>>> import numpy as np
>>> import numpy.linalg as la
>>> np.set_printoptions(precision=2, suppress=True, linewidth=120, sign=" ")
>>> K = np.load("data.npy")
>>> print(K)
[[  4   8   9   8   2   0   1   0   1]
 [  3  63   5   8   1   6   3   2   9]
 [  9   9  41   2   0   8   2   2   3]
 [  5   4   7   9   6   7   3   5   5]
 [  5   8   5   6  27   4   7   1   8]
 [  9   7   3   5   7  88   2   2   2]
 [  0   1   5   0   8   3 -97   0   6]
 [  4   0   2   4   2   9   6 -18   9]
 [  6   7   5   2   1   1   7   6 -60]]
>>> print(K[8] @ K[7])
-553
>>> print(round(la.norm(K[8] - K[7]), 2))
73.95
>>> rng = np.random.default_rng(75)
>>> labels = rng.permutation(9)
>>> print(labels)
[ 8  3  2  1  7  6  0  4  5]
>>> M2 = K[labels][:, labels]
>>> print(np.allclose(M2, K))
False
>>> print(M2)
[[-60   2   5   7   6   7   6   1   1]
 [  5   9   7   4   5   3   5   6   7]
 [  3   2  41   9   2   2   9   0   8]
 [  9   8   5  63   2   3   3   1   6]
 [  9   4   2   0 -18   6   4   2   9]
 [  6   0   5   1   0 -97   0   8   3]
 [  1   8   9   8   0   1   4   2   0]
 [  8   6   5   8   1   7   5  27   4]
 [  2   5   3   7   2   2   9   7  88]]
>>> def softmax(z):
...     e = np.exp(z - z.max(axis=-1, keepdims=True))
...     return e / e.sum(axis=-1, keepdims=True)
... 
>>> print(np.round(softmax(K[4] + -1), 2) + 0)
[ 0.  0.  0.  0.  1.  0.  0.  0.  0.]
>>> print(softmax(K).sum(axis=1))
[ 1.  1.  1.  1.  1.  1.  1.  1.  1.]
>>> att = K @ K.T / np.sqrt(9)
>>> print(softmax(att).round(6).argmax(axis=1))
[ 1  1  2  5  4  5  6  5  8]
>>> print((K - K.T) / 2)
[[ 0.   2.5  0.   1.5 -1.5 -4.5  0.5 -2.  -2.5]
 [-2.5  0.  -2.   2.  -3.5 -0.5  1.   1.   1. ]
 [ 0.   2.   0.  -2.5 -2.5  2.5 -1.5  0.  -1. ]
 [-1.5 -2.   2.5  0.   0.   1.   1.5  0.5  1.5]
 [ 1.5  3.5  2.5  0.   0.  -1.5 -0.5 -0.5  3.5]
 [ 4.5  0.5 -2.5 -1.   1.5  0.  -0.5 -3.5  0.5]
 [-0.5 -1.   1.5 -1.5  0.5  0.5  0.  -3.  -0.5]
 [ 2.  -1.   0.  -0.5  0.5  3.5  3.   0.   1.5]
 [ 2.5 -1.   1.  -1.5 -3.5 -0.5  0.5 -1.5  0. ]]
>>> assert K == K.T
Traceback (most recent call last):
  File "<python-input-19>", line 1, in <module>
    assert K == K.T
           ^^^^^^^^
ValueError: The truth value of an array with more than one element is ambiguous. Use a.any() or a.all()
>>> print(K @ K)
[[  177   673   521   200   127   188    -6    82   105]
 [  407  4186   690   672   223  1042    29   207   141]
 [  540  1095  1874   298   118  1127   -21   108    89]
 [  283   526   516   268   318   842  -112    27   -68]
 [  342   920   556   370   877   628  -363   121   -83]
 [  956  1248   597   673   882  7899   108   204   248]
 [  151   138  -196    93  -532    57  9526    62  -848]
 [  127   214   222    75   170   709  -575   422  -602]
 [ -222   144    63    47    73   203 -1011  -431  3800]]
>>> print(np.trace(K))
57
>>> print((K + K.T) / 2)
[[  4.    5.5   9.    6.5   3.5   4.5   0.5   2.    3.5]
 [  5.5  63.    7.    6.    4.5   6.5   2.    1.    8. ]
 [  9.    7.   41.    4.5   2.5   5.5   3.5   2.    4. ]
 [  6.5   6.    4.5   9.    6.    6.    1.5   4.5   3.5]
 [  3.5   4.5   2.5   6.   27.    5.5   7.5   1.5   4.5]
 [  4.5   6.5   5.5   6.    5.5  88.    2.5   5.5   1.5]
 [  0.5   2.    3.5   1.5   7.5   2.5 -97.    3.    6.5]
 [  2.    1.    2.    4.5   1.5   5.5   3.  -18.    7.5]
 [  3.5   8.    4.    3.5   4.5   1.5   6.5   7.5 -60. ]]
>>> print(la.matrix_rank(K, rtol=0.1))
7
>>> F = np.loadtxt("block4.csv", delimiter=",")
>>> print(F)
[[-4.  2.  1.  3. -1. -2.  0. -2.  5. -2.]
 [ 0. -1. -5.  1. -4.  1.  1.  4. -3. -3.]
 [-4.  4. -1. -2.  5. -3.  1.  1.  2.  5.]
 [-1.  4.  3. -2.  4. -2.  1. -3. -2.  2.]
 [-5. -2.  0. -3.  3.  2.  0.  1.  5.  1.]
 [-5.  2. -3.  4.  5.  1.  0. -4. -3.  1.]
 [-3. -4. -2. -1.  5.  5. -5. -4.  1.  2.]
 [ 2.  5.  3.  0. -4. -1. -4. -2. -5. -5.]
 [ 5. -5. -5. -2.  0. -5. -3.  3.  1. -4.]
 [ 5.  3.  1.  5. -1. -4.  0.  2.  4.  5.]]
>>> cov = F.T @ F
>>> print(la.svd(F, compute_uv=False) ** 2)
[ 320.49  206.3   175.84   81.89   78.11   68.86   61.61   18.78    1.07    0.07]
>>> print(np.allclose(cov, cov.T))
True
>>> print(np.trace(cov), (F ** 2).sum())
1013.0 1013.0
>>> print(la.eigvalsh(cov)[::-1])
[ 320.49  206.3   175.84   81.89   78.11   68.86   61.61   18.78    1.07    0.07]
>>> U, s, VT = la.svd(F, full_matrices=False)
>>> print(np.round(VT @ VT.T, 2) + 0)
[[ 1.  0.  0.  0.  0.  0.  0.  0.  0.  0.]
 [ 0.  1.  0.  0.  0.  0.  0.  0.  0.  0.]
 [ 0.  0.  1.  0.  0.  0.  0.  0.  0.  0.]
 [ 0.  0.  0.  1.  0.  0.  0.  0.  0.  0.]
 [ 0.  0.  0.  0.  1.  0.  0.  0.  0.  0.]
 [ 0.  0.  0.  0.  0.  1.  0.  0.  0.  0.]
 [ 0.  0.  0.  0.  0.  0.  1.  0.  0.  0.]
 [ 0.  0.  0.  0.  0.  0.  0.  1.  0.  0.]
 [ 0.  0.  0.  0.  0.  0.  0.  0.  1.  0.]
 [ 0.  0.  0.  0.  0.  0.  0.  0.  0.  1.]]
>>> print(round(np.sqrt((s ** 2).sum()), 2), round(la.norm(F), 2))
31.83 31.83
>>> print(s)
[ 17.9   14.36  13.26   9.05   8.84   8.3    7.85   4.33   1.03   0.26]
>>> print(np.cumsum(s ** 2) / np.sum(s ** 2))
[ 0.32  0.52  0.69  0.77  0.85  0.92  0.98  1.    1.    1.  ]
>>> print(np.allclose(U * s @ VT, F))
True
>>> print(F.sum(axis=0))
[-10.   8.  -8.   3.  12.  -8.  -9.  -4.   5.   2.]
>>> print(np.count_nonzero(F))
92
>>> print(F - F[0])
[[  0.   0.   0.   0.   0.   0.   0.   0.   0.   0.]
 [  4.  -3.  -6.  -2.  -3.   3.   1.   6.  -8.  -1.]
 [  0.   2.  -2.  -5.   6.  -1.   1.   3.  -3.   7.]
 [  3.   2.   2.  -5.   5.   0.   1.  -1.  -7.   4.]
 [ -1.  -4.  -1.  -6.   4.   4.   0.   3.   0.   3.]
 [ -1.   0.  -4.   1.   6.   3.   0.  -2.  -8.   3.]
 [  1.  -6.  -3.  -4.   6.   7.  -5.  -2.  -4.   4.]
 [  6.   3.   2.  -3.  -3.   1.  -4.   0. -10.  -3.]
 [  9.  -7.  -6.  -5.   1.  -3.  -3.   5.  -4.  -2.]
 [  9.   1.   0.   2.   0.  -2.   0.   4.  -1.   7.]]
>>> print(np.unravel_index(np.abs(F).argmax(), F.shape))
(np.int64(0), np.int64(8))
>>> print(la.matrix_rank(F))
10
>>> Q, Rm = la.qr(F)
>>> print(np.round(Q @ Rm, 2) + 0)
[[-4.  2.  1.  3. -1. -2.  0. -2.  5. -2.]
 [ 0. -1. -5.  1. -4.  1.  1.  4. -3. -3.]
 [-4.  4. -1. -2.  5. -3.  1.  1.  2.  5.]
 [-1.  4.  3. -2.  4. -2.  1. -3. -2.  2.]
 [-5. -2.  0. -3.  3.  2.  0.  1.  5.  1.]
 [-5.  2. -3.  4.  5.  1.  0. -4. -3.  1.]
 [-3. -4. -2. -1.  5.  5. -5. -4.  1.  2.]
 [ 2.  5.  3.  0. -4. -1. -4. -2. -5. -5.]
 [ 5. -5. -5. -2.  0. -5. -3.  3.  1. -4.]
 [ 5.  3.  1.  5. -1. -4.  0.  2.  4.  5.]]
>>> print(np.round(Q.T @ Q, 2) + 0)
[[ 1.  0.  0.  0.  0.  0.  0.  0.  0.  0.]
 [ 0.  1.  0.  0.  0.  0.  0.  0.  0.  0.]
 [ 0.  0.  1.  0.  0.  0.  0.  0.  0.  0.]
 [ 0.  0.  0.  1.  0.  0.  0.  0.  0.  0.]
 [ 0.  0.  0.  0.  1.  0.  0.  0.  0.  0.]
 [ 0.  0.  0.  0.  0.  1.  0.  0.  0.  0.]
 [ 0.  0.  0.  0.  0.  0.  1.  0.  0.  0.]
 [ 0.  0.  0.  0.  0.  0.  0.  1.  0.  0.]
 [ 0.  0.  0.  0.  0.  0.  0.  0.  1.  0.]
 [ 0.  0.  0.  0.  0.  0.  0.  0.  0.  1.]]
>>> print(np.round(abs(Rm[0, 0]), 2), np.round(la.norm(F[:, 0]), 2))
12.08 12.08
>>> M = np.load("w.npy")
>>> print(M)
[[ 1.    0.    0.    0.  ]
 [ 0.33  0.33  0.    0.33]
 [ 0.    0.33  0.33  0.33]
 [ 0.    0.    0.    1.  ]]
>>> M2 = K[0, 0] * K[1:] - np.outer(K[1:, 0], K[0])
>>> print(M2)
[[   0  228   -7    8   -2   24    9    8   33]
 [   0  -36   83  -64  -18   32   -1    8    3]
 [   0  -24  -17   -4   14   28    7   20   15]
 [   0   -8  -25  -16   98   16   23    4   27]
 [   0  -44  -69  -52   10  352   -1    8   -1]
 [   0    4   20    0   32   12 -388    0   24]
 [   0  -32  -28  -16    0   36   20  -72   32]
 [   0  -20  -34  -40   -8    4   22   24 -246]]
>>> print(K[:, 0] / K[0, 0])
[ 1.    0.75  2.25  1.25  1.25  2.25  0.    1.    1.5 ]
>>> print(la.matrix_rank(M2), la.matrix_rank(K))
8 9
>>> print(np.flatnonzero(~M2.round(6).any(axis=1)))
[]
>>> print(np.round(softmax(M2[7]), 2) + 0)
[ 0.    0.    0.    0.    0.    0.    0.12  0.88  0.  ]
>>> print(np.round(softmax(10 * M2[7]), 2) + 0)
[ 0.  0.  0.  0.  0.  0.  0.  1.  0.]
>>> print(softmax(M2).sum(axis=1))
[ 1.  1.  1.  1.  1.  1.  1.  1.]
>>> att = M2 @ M2.T / np.sqrt(9)
>>> print(softmax(att))
[[ 1.  0.  0.  0.  0.  0.  0.  0.]
 [ 0.  1.  0.  0.  0.  0.  0.  0.]
 [ 0.  0.  0.  0.  1.  0.  0.  0.]
 [ 0.  0.  0.  1.  0.  0.  0.  0.]
 [ 0.  0.  0.  0.  1.  0.  0.  0.]
 [ 0.  0.  0.  0.  0.  1.  0.  0.]
 [ 0.  0.  0.  0.  1.  0.  0.  0.]
 [ 0.  0.  0.  0.  0.  0.  0.  1.]]
>>> print(softmax(att).round(6).argmax(axis=1))
[ 0  1  4  3  4  5  4  7]
>>> print(softmax(att)[7] @ M2)
[   0.  -20.  -34.  -40.   -8.    4.   22.   24. -246.]
>>> r0, r1 = M[0], M[1]
>>> print(r0 @ r0)
1.0
>>> print(round(r0 @ r1, 2))
0.33
>>> pr = (r0 @ r1) / (r0 @ r0) * r0
>>> print(np.round(la.norm(r0 + r1) ** 2 + la.norm(r0 - r1) ** 2, 2))
2.67
>>> print(pr)
[ 0.33  0.    0.    0.  ]
>>> print(r1 - pr)
[ 0.    0.33  0.    0.33]
>>> feats = np.load("a.npy")
>>> print(feats)
[[-1.  1.  0.  0.]
 [ 0. -1.  1.  0.]
 [ 0.  0. -1.  1.]
 [ 0.  0.  0. -1.]]
>>> evals, evecs = la.eig(feats)
>>> print(np.sort(la.eigvals(feats @ feats)))
[ 1.  1.  1.  1.]
>>> print(np.sort(la.eigvals(feats.T)))
[-1. -1. -1. -1.]
>>> M2 = feats + rng.integers(-2, 3, (4, 3)) @ rng.integers(-2, 3, (3, 4))
>>> print(M2)
[[-1. -5. -3. -4.]
 [ 3.  1.  1.  4.]
 [ 2. -2. -2.  1.]
 [ 0.  0. -6.  3.]]
>>> print(np.abs(M2 - feats).sum(axis=1))
[ 13.   9.   5.  10.]
>>> la.determinant(feats)
Traceback (most recent call last):
  File "<python-input-75>", line 1, in <module>
    la.determinant(feats)
    ^^^^^^^^^^^^^^
AttributeError: module 'numpy.linalg' has no attribute 'determinant'
>>> print(feats @ feats)
[[ 1. -2.  1.  0.]
 [ 0.  1. -2.  1.]
 [ 0.  0.  1. -2.]
 [ 0.  0.  0.  1.]]
>>> print((feats + feats.T) / 2)
[[-1.   0.5  0.   0. ]
 [ 0.5 -1.   0.5  0. ]
 [ 0.   0.5 -1.   0.5]
 [ 0.   0.   0.5 -1. ]]
>>> print(np.round(la.det(feats), 2))
1.0
>>> print(np.allclose(feats, feats.T))
False
>>> arr = np.loadtxt("sample14.csv", delimiter=",")
>>> print(arr)
[[ 1.  0.  1.  0.  0.]
 [ 1.  3.  0.  0.  0.]
 [ 1.  3.  1.  0.  0.]
 [ 0.  0.  0. -1.  0.]
 [ 0.  0.  0.  0.  3.]]
>>> U, s = la.svd(arr)
Traceback (most recent call last):
  File "<python-input-82>", line 1, in <module>
    U, s = la.svd(arr)
    ^^^^
ValueError: too many values to unpack (expected 2)
>>> U, s, VT = la.svd(arr, full_matrices=False)
>>> print(np.round(U.T @ arr @ VT.T, 2) + 0)
[[ 4.56  0.    0.    0.    0.  ]
 [ 0.    3.    0.    0.    0.  ]
 [ 0.    0.    1.42  0.    0.  ]
 [ 0.    0.    0.    1.    0.  ]
 [ 0.    0.    0.    0.    0.46]]
>>> print(np.round(U.T @ U, 2) + 0)
[[ 1.  0.  0.  0.  0.]
 [ 0.  1.  0.  0.  0.]
 [ 0.  0.  1.  0.  0.]
 [ 0.  0.  0.  1.  0.]
 [ 0.  0.  0.  0.  1.]]
>>> print(round(float(np.sqrt((s ** 2).sum())), 2), np.round(la.norm(arr), 2))
5.74 5.74
>>> print(s / s[0])
[ 1.    0.66  0.31  0.22  0.1 ]
>>> print(np.round(VT @ VT.T, 2) + 0)
[[ 1.  0.  0.  0.  0.]
 [ 0.  1.  0.  0.  0.]
 [ 0.  0.  1.  0.  0.]
 [ 0.  0.  0.  1.  0.]
 [ 0.  0.  0.  0.  1.]]
>>> print(np.cumsum(s ** 2) / np.sum(s ** 2))
[ 0.63  0.9   0.96  0.99  1.  ]
>>> print(U.shape, s.shape, VT.shape)
(5, 5) (5,) (5, 5)
>>> print(np.flatnonzero(la.matrix_power((arr != 0) + (arr.T != 0) + np.eye(5), 5)[4]))
[ 4]
>>> print((arr != 0).astype(int))
[[ 1  0  1  0  0]
 [ 1  1  0  0  0]
 [ 1  1  1  0  0]
 [ 0  0  0  1  0]
 [ 0  0  0  0  1]]
>>> print((la.matrix_power((arr != 0) + (arr.T != 0) + np.eye(5), 5) > 0).astype(int))
[[ 1  1  1  0  0]
 [ 1  1  1  0  0]
 [ 1  1  1  0  0]
 [ 0  0  0  1  0]
 [ 0  0  0  0  1]]
>>> M2 = la.invert(arr)
Traceback (most recent call last):
  File "<python-input-94>", line 1, in <module>
    M2 = la.invert(arr)
         ^^^^^^^^^
AttributeError: module 'numpy.linalg' has no attribute 'invert'
>>> M2 = la.inv(arr)
>>> print(np.allclose(M2, arr.T))
False
>>> print(np.round(arr @ M2, 2) + 0)
[[ 1.  0.  0.  0.  0.]
 [ 0.  1.  0.  0.  0.]
 [ 0.  0.  1.  0.  0.]
 [ 0.  0.  0.  1.  0.]
 [ 0.  0.  0.  0.  1.]]
